$ python -q
>>> import numpy as np
>>> from numpy import linalg as LA
>>> np.set_printoptions(precision=2, suppress=True, linewidth=160, legacy="1.25")
>>> def tidy(a):
...     return np.round(a, 2) + 0
... 
>>> A = np.load("arr.npy")
>>> A
array([[ 1.1 , -0.8 ,  0.5 , -2.5 , -0.3 , -0.1 , -1.1 ],
       [-1.6 ,  2.4 ,  2.3 , -1.7 ,  0.5 ,  0.1 , -1.4 ],
       [-1.1 ,  0.4 ,  0.8 , -0.3 , -0.1 , -0.6 , -1.1 ],
       [-1.11,  0.51,  0.7 , -0.32, -0.1 , -0.41, -1.18]])
>>> other = A / LA.norm(A, axis=1)
Traceback (most recent call last):
  File "<python-input-6>", line 1, in <module>
    other = A / LA.norm(A, axis=1)
            ~~^~~~~~~~~~~~~~~~~~~~
ValueError: operands could not be broadcast together with shapes (4,7) (4,) 
>>> other = A / LA.norm(A, axis=1, keepdims=True)
>>> gram = other @ other.T
>>> tidy(gram)
array([[1.  , 0.23, 0.15, 0.15],
       [0.23, 1.  , 0.78, 0.81],
       [0.15, 0.78, 1.  , 0.99],
       [0.15, 0.81, 0.99, 1.  ]])
>>> tidy(np.degrees(np.arccos(np.clip(gram[2, 3], -1, 1))))
7.64
>>> (np.abs(gram) > 0.9).astype(int)
array([[1, 0, 0, 0],
       [0, 1, 0, 0],
       [0, 0, 1, 1],
       [0, 0, 1, 1]])
>>> tidy(gram[2])
array([0.15, 0.78, 1.  , 0.99])
>>> tidy(A - A[0])
array([[ 0.  ,  0.  ,  0.  ,  0.  ,  0.  ,  0.  ,  0.  ],
       [-2.7 ,  3.2 ,  1.8 ,  0.8 ,  0.8 ,  0.2 , -0.3 ],
       [-2.2 ,  1.2 ,  0.3 ,  2.2 ,  0.2 , -0.5 ,  0.  ],
       [-2.21,  1.31,  0.2 ,  2.18,  0.2 , -0.31, -0.08]])
>>> tidy(A.mean(axis=0))
array([-0.68,  0.63,  1.08, -1.2 ,  0.  , -0.25, -1.2 ])
>>> tidy(LA.norm(A))
5.98
>>> np.unravel_index(np.abs(A).argmax(), A.shape)
(0, 3)
>>> A.sum(axis=0)
array([-2.71,  2.51,  4.3 , -4.82,  0.  , -1.01, -4.78])
>>> A.shape
(4, 7)
>>> np.count_nonzero(A)
28
>>> E = np.load("m.npy")
>>> E
array([[6., 1., 1., 1., 1., 1., 1., 1., 1., 1., 1.],
       [1., 6., 1., 1., 1., 1., 1., 1., 1., 1., 1.],
       [1., 1., 6., 1., 1., 1., 1., 1., 1., 1., 1.],
       [1., 1., 1., 6., 1., 1., 1., 1., 1., 1., 1.],
       [1., 1., 1., 1., 6., 1., 1., 1., 1., 1., 1.],
       [1., 1., 1., 1., 1., 6., 1., 1., 1., 1., 1.],
       [1., 1., 1., 1., 1., 1., 6., 1., 1., 1., 1.],
       [1., 1., 1., 1., 1., 1., 1., 6., 1., 1., 1.],
       [1., 1., 1., 1., 1., 1., 1., 1., 6., 1., 1.],
       [1., 1., 1., 1., 1., 1., 1., 1., 1., 6., 1.],
       [1., 1., 1., 1., 1., 1., 1., 1., 1., 1., 6.]])
>>> # symmetric, so the eigenvalues are real
>>> vec = np.ones(11)
>>> for _ in range(3):
...     vec = E @ vec
...     vec /= LA.norm(vec)
...     print(round(vec @ E @ vec, 2))
... 
16.0
16.0
16.0
>>> tidy(LA.eigvalsh(E)[-1])
16.0
>>> tidy(vec)
array([0.3, 0.3, 0.3, 0.3, 0.3, 0.3, 0.3, 0.3, 0.3, 0.3, 0.3])
>>> (E + E.T) / 2
array([[6., 1., 1., 1., 1., 1., 1., 1., 1., 1., 1.],
       [1., 6., 1., 1., 1., 1., 1., 1., 1., 1., 1.],
       [1., 1., 6., 1., 1., 1., 1., 1., 1., 1., 1.],
       [1., 1., 1., 6., 1., 1., 1., 1., 1., 1., 1.],
       [1., 1., 1., 1., 6., 1., 1., 1., 1., 1., 1.],
       [1., 1., 1., 1., 1., 6., 1., 1., 1., 1., 1.],
       [1., 1., 1., 1., 1., 1., 6., 1., 1., 1., 1.],
       [1., 1., 1., 1., 1., 1., 1., 6., 1., 1., 1.],
       [1., 1., 1., 1., 1., 1., 1., 1., 6., 1., 1.],
       [1., 1., 1., 1., 1., 1., 1., 1., 1., 6., 1.],
       [1., 1., 1., 1., 1., 1., 1., 1., 1., 1., 6.]])
>>> tidy(np.abs(LA.eigvals(E)).max())
16.0
>>> LA.determinant(E)
Traceback (most recent call last):
  File "<python-input-29>", line 1, in <module>
    LA.determinant(E)
    ^^^^^^^^^^^^^^
AttributeError: module 'numpy.linalg' has no attribute 'determinant'
>>> tidy(np.sort(np.abs(LA.eigvals(E))))
array([ 5.,  5.,  5.,  5.,  5.,  5.,  5.,  5.,  5.,  5., 16.])
>>> np.allclose(E @ E.T, E.T @ E)
True
